In [1]: import numpy as np

In [2]: from numpy import linalg as LA

In [3]: np.set_printoptions(precision=2, suppress=True, linewidth=160, sign=" ")

In [4]: def rnd(a):
   ...:     return np.round(a, 2) + 0
   ...: 

In [5]: data = np.array([[0, 0, 2, 3], [0, 3, 2, 3], [0, 1, 3, 2]])

In [6]: print(data)
[[ 0  0  2  3]
 [ 0  3  2  3]
 [ 0  1  3  2]]

In [7]: print(rnd(LA.norm(data, axis=0)))
[ 0.    3.16  4.12  4.69]

In [8]: print(rnd(LA.norm(data[0], 1)), rnd(LA.norm(data[0], np.inf)))
5.0 3.0

In [9]: blk = np.stack([data, -2 * data, data[::-1]])

In [10]: print(LA.matrix_rank(blk))
[ 3  3  3]

In [11]: print(blk.sum(axis=0))
[[ 0  1  1 -1]
 [ 0  0  0  0]
 [ 0 -1 -1  1]]

In [12]: print((blk @ data.T).shape)
(3, 3, 3)

In [13]: f, v = data[0], data[2]

In [14]: print(f @ f)
13

In [15]: print(f @ v)
12

In [16]: pr = (f @ v) / (f @ f) * f

In [17]: print(rnd(LA.norm(f + v) ** 2 + LA.norm(f - v) ** 2))
54.0

In [18]: print(np.outer(f, v))
[[ 0  0  0  0]
 [ 0  0  0  0]
 [ 0  2  6  4]
 [ 0  3  9  6]]

In [19]: K = np.load("dump.npy")

In [20]: print(K)
[[ 0 -1  0 -1]
 [ 2 -2  2 -2]
 [ 0 -1  0 -1]
 [ 2 -2  2 -2]]

In [21]: # looks like rank 2

In [22]: rng = np.random.default_rng(81595)

In [23]: z = rng.permutation(4)

In [24]: print(z)
[ 1  0  3  2]

In [25]: out = K[z][:, z]

In [26]: print(rnd(LA.det(out)), rnd(LA.det(K[z])))
0.0 0.0

In [27]: print(np.trace(out))
-4

In [28]: Uu, s, Vh = LA.svd(K)

In [29]: print(rnd(s))
[ 5.84  1.37  0.    0.  ]

In [30]: print(np.argmax(s[:-1] / (s[1:] + 1e-6)) + 1)
2

In [31]: out = Uu[:, :2] @ np.diag(s[:2]) @ Vh[:2]

In [32]: print(rnd(LA.norm(K - out, 2)), rnd(s[2]))
0.0 0.0

In [33]: print(rnd(np.abs(K - out).max()))
0.0

In [34]: print(LA.matrix_rank(K, rtol=0.05))
2

In [35]: print(rnd(out))
[[ 0. -1.  0. -1.]
 [ 2. -2.  2. -2.]
 [ 0. -1.  0. -1.]
 [ 2. -2.  2. -2.]]

In [36]: print(LA.matrix_rank(out))
2

In [37]: print(rnd(LA.eigvals(K).sum().real))
-4.0

In [38]: print(rnd(np.poly(K)))
[ 1.  4.  8.  0.  0.]

In [39]: print(np.einsum("ij,ji->", K, K))
0

In [40]: print(rnd(LA.det(K[::-1])))
0.0

In [41]: P = np.triu(np.array([[2, 0, 5, 2], [2, 5, 4, 2], [3, 5, 2, 5], [2, 5, 3, 1]]), 1) + np.eye(4)

In [42]: out = P @ K @ LA.inv(P)

In [43]: print(np.trace(out), np.trace(K))
-4.0 -4

In [44]: print(out)
[[   4.  -10.   24. -118.]
 [   6.  -10.   16.  -82.]
 [  10.  -11.    4.  -29.]
 [   2.   -2.    0.   -2.]]

In [45]: print(P @ K - K @ P)
[[  4.  -9.   8.  -7.]
 [  4.  -8.   2. -18.]
 [ 10. -10.  14.  -8.]
 [  0.   0.  -2. -10.]]

In [46]: J = np.load("m.npy")

In [47]: print(J)
[[ 0  0  1  0]
 [ 0  0  0  3]
 [ 0  0  0  0]
 [ 0  2  0  0]]

In [48]: cov = J.T @ J

In [49]: print(rnd(LA.svd(J, compute_uv=False) ** 2))
[ 9.  4.  1.  0.]

In [50]: print(LA.matrix_rank(cov))
3

In [51]: print((J @ J.T).shape)
(4, 4)

In [52]: print(rnd(LA.eigvalsh(cov)[::-1]))
[ 9.  4.  1.  0.]

In [53]: print(np.allclose(cov, cov.T))
True

In [54]: W1 = np.array([[-3, 4, -1], [9, 9, 0], [3, 2, 3], [9, -5, 3]])

In [55]: coef = np.array([-6, -9, 7])

In [56]: H = np.maximum(J @ W1 + coef, 0)

In [57]: print(LA.matrix_rank(H))
3

In [58]: print(H)
[[  0   0  10]
 [ 21   0  16]
 [  0   0   7]
 [ 12   9   7]]

In [59]: print((H > 0).mean(axis=0))
[ 0.5   0.25  1.  ]

In [60]: Z = np.array([[-1, 2, 2], [-2, 1, -2], [-2, -3, 0]])

In [61]: print(W1 @ Z)
[[ -3   1 -14]
 [-27  27   0]
 [-13  -1   2]
 [ -5   4  28]]

In [62]: print(H @ Z)
[[-20 -30   0]
 [-53  -6  42]
 [-14 -21   0]
 [-44  12   6]]

In [63]: th = rng.uniform(0, 2 * np.pi, 13)

In [64]: Q, _ = LA.qr(np.array([[0.1, -0.9], [0.7, -0.6], [-0.1, 0.1]]))

In [65]: E = 5 * np.c_[np.cos(th), np.sin(th)] @ Q.T

In [66]: print(rnd(E))
[[ 3.6  -3.44  0.42]
 [ 4.41  2.31 -0.4 ]
 [-4.95  0.68 -0.01]
 [-1.25 -4.79  0.69]
 [-0.73 -4.9   0.7 ]
 [ 2.09  4.49 -0.67]
 [-2.65 -4.19  0.63]
 [ 1.75  4.64 -0.68]
 [-1.23  4.8  -0.65]
 [-2.28 -4.4   0.66]
 [-2.41  4.34 -0.57]
 [-2.67  4.2  -0.54]
 [ 0.3   4.94 -0.7 ]]

In [67]: print(rnd(LA.norm(E, 2) / LA.norm(E)))
0.85

In [68]: print(LA.matrix_rank(E, rtol=0.1))
2

In [69]: print(LA.cond(E) > 100)
True

In [70]: print(np.argsort(-LA.norm(E, axis=0).round(6), kind="stable")[:3])
[ 1  0  2]

In [71]: Uu, s, Vh = LA.svd(E, full_matrices=False)

In [72]: print(Uu.shape, s.shape, Vh.shape)
(13, 3) (3,) (3, 3)

In [73]: print(np.allclose(Uu * s @ Vh, E))
True

In [74]: print(np.abs(Uu[:, 0]).round(6).argmax())
4

In [75]: Xs = E - E.mean(axis=0)

In [76]: Uu, s, Vh = LA.svd(Xs, full_matrices=False)

In [77]: print(np.abs(Uu[:, 0]).argmax())
4

In [78]: print(rnd((s ** 2).sum() ** 2 / (s ** 4).sum()))
1.67

In [79]: print(rnd(s ** 2 / (s ** 2).sum()))
[ 0.72  0.28  0.  ]

In [80]: print(LA.matrix_rank(Xs))
2

In [81]: print(rnd(Xs.mean(axis=0)))
[ 0.  0.  0.]

In [82]: print(np.searchsorted(np.cumsum(s ** 2) / (s ** 2).sum(), 0.9) + 1)
2

In [83]: z = E[:, 2] > np.median(E[:, 2])

In [84]: f = E[z].mean(axis=0) - E[~z].mean(axis=0)

In [85]: print((((E - E.mean(axis=0)) @ f > 0) == z).mean())
1.0

In [86]: print(rnd(f))
[-1.7  -7.75  1.12]

In [87]: W0 = np.array([[0, 2, -2], [-2, 0, 1], [2, -1, 0]])

In [88]: # antisymmetric, zero diagonal

In [89]: x0 = np.array([0, -1, -1])

In [90]: print(x0 @ W0 @ x0)
0

In [91]: print(rnd(LA.det(W0)))
0.0

In [92]: print(rnd(LA.eigvals(W0).real))
[ 0.  0.  0.]

In [93]: Q = LA.solve(np.eye(3) - W0, np.eye(3) + W0)

In [94]: print(rnd(Q @ Q.T))
[[ 1.  0.  0.]
 [ 0.  1.  0.]
 [ 0.  0.  1.]]

In [95]: print(rnd(LA.pinv(J)))
[[ 0.    0.    0.    0.  ]
 [ 0.    0.    0.    0.5 ]
 [ 1.    0.    0.    0.  ]
 [ 0.    0.33  0.    0.  ]]

In [96]: print(rnd(LA.svd(J, compute_uv=False)))
[ 3.  2.  1.  0.]

In [97]: print(J[:, 3] @ J[:, 1])
0

In [98]: x0 = np.array([-1, 1, 2])

In [99]: print(np.einsum("ij,j->i", W0, x0))
[-2  4 -3]

In [100]: print((W0 @ x0).argmax())
1

In [101]: print(W0 @ x0)
[-2  4 -3]

In [102]: Z = np.array([[0, 1, 2], [2, 0, 2], [2, 0, 2]])

In [103]: X = np.repeat(Z, 19 // 3, axis=0)

In [104]: X = X + 0.05 * rng.normal(size=X.shape)

In [105]: print(rnd(X))
[[ 0.02  1.    2.03]
 [ 0.01  1.05  2.02]
 [ 0.06  1.    2.04]
 [ 0.05  1.06  2.02]
 [-0.01  0.98  2.03]
 [ 0.04  1.06  2.01]
 [ 1.89 -0.15  2.06]
 [ 2.02 -0.03  1.93]
 [ 2.09 -0.01  1.96]
 [ 2.03  0.01  2.05]
 [ 2.03 -0.01  1.96]
 [ 2.    0.    2.06]
 [ 2.09  0.01  1.97]
 [ 2.02 -0.08  2.01]
 [ 2.03 -0.01  2.01]
 [ 2.03  0.09  2.02]
 [ 2.01 -0.01  1.94]
 [ 2.01 -0.07  1.93]]

In [106]: P = X @ LA.solve(X.T @ X, X.T)

In [107]: print(rnd(np.diag(P)))
[ 0.18  0.17  0.16  0.19  0.22  0.2   0.63  0.09  0.13  0.08  0.09  0.09  0.15  0.14  0.08  0.2   0.09  0.09]

In [108]: Xs = X - X.mean(axis=0)

In [109]: evecs = LA.svd(Xs)[2][:2]

In [110]: out = Xs - Xs @ evecs.T @ evecs

In [111]: print(rnd(LA.norm(out) / LA.norm(Xs)))
0.04

In [112]: print(rnd(out.std(axis=0)))
[ 0.    0.01  0.04]

In [113]: print(LA.norm(out, axis=1).round(6).argmax())
17

In [114]: mat = np.load("out2.npy")

In [115]: print(mat)
[[  6  -4   8  -5]
 [ 16  -4  38 -30]]

In [116]: # row 1 dominates

In [117]: blk = np.stack([mat, 5 * mat, mat[::-1]])

In [118]: print(rnd(LA.norm(blk, axis=(1, 2))))
[  52.51  262.54   52.51]

In [119]: print(blk.shape)
(3, 2, 4)

In [120]: print(LA.matrix_rank(blk.reshape(3, -1)))
2

In [121]: print(blk.sum(axis=0))
[[  52  -28   86  -60]
 [ 102  -28  236 -185]]

In [122]: print((blk @ mat.T).shape)
(3, 2, 2)
